$ python -q
>>> import numpy as np
>>> np.set_printoptions(precision=2, suppress=True, linewidth=120, floatmode="fixed")
>>> A = np.array([[3, 0, 0], [3, -3, 0], [3, -1, 1]])
>>> def softmax(z):
...     e = np.exp(z - z.max(axis=-1, keepdims=True))
...     return e / e.sum(axis=-1, keepdims=True)
... 
>>> softmax(A[2] + -3)
array([0.87, 0.02, 0.12])
>>> softmax(A).sum(axis=1)
array([1.00, 1.00, 1.00])
>>> np.round(softmax(10 * A[2]), 2) + 0
array([1.00, 0.00, 0.00])
>>> att = A @ A.T / np.sqrt(3)
>>> softmax(att + np.triu(np.full(att.shape, -np.inf), 1))
array([[1.00, 0.00, 0.00],
       [0.01, 0.99, 0.00],
       [0.10, 0.58, 0.32]])
>>> softmax(att)[2] @ A
array([ 3.00, -2.05,  0.32])
>>> softmax(att).round(6).argmax(axis=1)
array([0, 1, 1])
>>> u = np.array([2, 3, 0])
>>> np.convolve(A[1], u)
array([ 6,  3, -9,  0,  0])
>>> other = A / np.sqrt((A ** 2).mean(axis=1, keepdims=True))
>>> A - A.mean(axis=1, keepdims=True)
array([[ 2.00, -1.00, -1.00],
       [ 3.00, -3.00,  0.00],
       [ 2.00, -2.00,  0.00]])
>>> np.linalg.norm(other, axis=1)
array([1.73, 1.73, 1.73])
>>> np.linalg.matrix_rank(A - A.mean(axis=1, keepdims=True))
np.int64(2)
>>> other[0]
array([1.73, 0.00, 0.00])
>>> np.linalg.matrix_rank(other) == np.linalg.matrix_rank(A)
np.True_
>>> np.linalg.matrix_rank(A - A[0, 0] * np.eye(3))
np.int64(2)
>>> P = np.triu(np.array([[-3, -1, 1], [-1, -7, 1], [6, -5, 7]]), 1) + np.eye(3)
>>> other = P @ A @ np.linalg.inv(P)
>>> np.trace(other), np.trace(A)
(np.float64(1.0), np.int64(1))
>>> np.poly(other)
array([ 1.00, -1.00, -9.00,  9.00])
>>> other
array([[ 3.00,  5.00, -7.00],
       [ 6.00,  2.00, -7.00],
       [ 3.00,  2.00, -4.00]])
>>> P @ A - A @ P
array([[ 0.00,  5.00, -2.00],
       [ 3.00,  2.00,  1.00],
       [ 0.00,  3.00, -2.00]])
>>> round(np.linalg.det(other), 2)
np.float64(-9.0)
>>> M = np.load("test11.npy")
>>> M
array([[ 4.00,  1.00, -1.00,  2.00],
       [ 1.00,  4.00, -1.00,  2.00],
       [-1.00, -1.00,  4.00, -2.00],
       [ 2.00,  2.00, -2.00,  7.00]])
>>> low = np.linalg.cholesky(M)
>>> low @ low.T
array([[ 4.00,  1.00, -1.00,  2.00],
       [ 1.00,  4.00, -1.00,  2.00],
       [-1.00, -1.00,  4.00, -2.00],
       [ 2.00,  2.00, -2.00,  7.00]])
>>> round(float(np.prod(np.diag(low)) ** 2), 2), round(np.linalg.det(M), 2)
(270.0, np.float64(270.0))
>>> M / np.sqrt(np.outer(np.diag(M), np.diag(M)))
array([[ 1.00,  0.25, -0.25,  0.38],
       [ 0.25,  1.00, -0.25,  0.38],
       [-0.25, -0.25,  1.00, -0.38],
       [ 0.38,  0.38, -0.38,  1.00]])
>>> low
array([[ 2.00,  0.00,  0.00,  0.00],
       [ 0.50,  1.94,  0.00,  0.00],
       [-0.50, -0.39,  1.90,  0.00],
       [ 1.00,  0.77, -0.63,  2.24]])
>>> P = np.triu(np.array([[9, 9, 4, 5], [1, 2, 8, 1], [3, 0, 2, 0], [1, 0, 8, 5]]), 1) + np.eye(4)
>>> other = P @ low @ np.linalg.inv(P)
>>> round(float(np.linalg.det(other)), 2)
16.43
>>> np.poly(other)
array([  1.00,  -8.07,  24.39, -32.71,  16.43])
>>> P @ low - low @ P
array([[  7.50,   1.75,  -3.57,   1.18],
       [ -3.00,  -6.82,  -2.95,  -2.20],
       [  0.00,   4.50,   5.10,   2.89],
       [  0.00,  -9.00, -10.20,  -5.77]])
>>> np.linalg.matrix_rank(other)
np.int64(4)
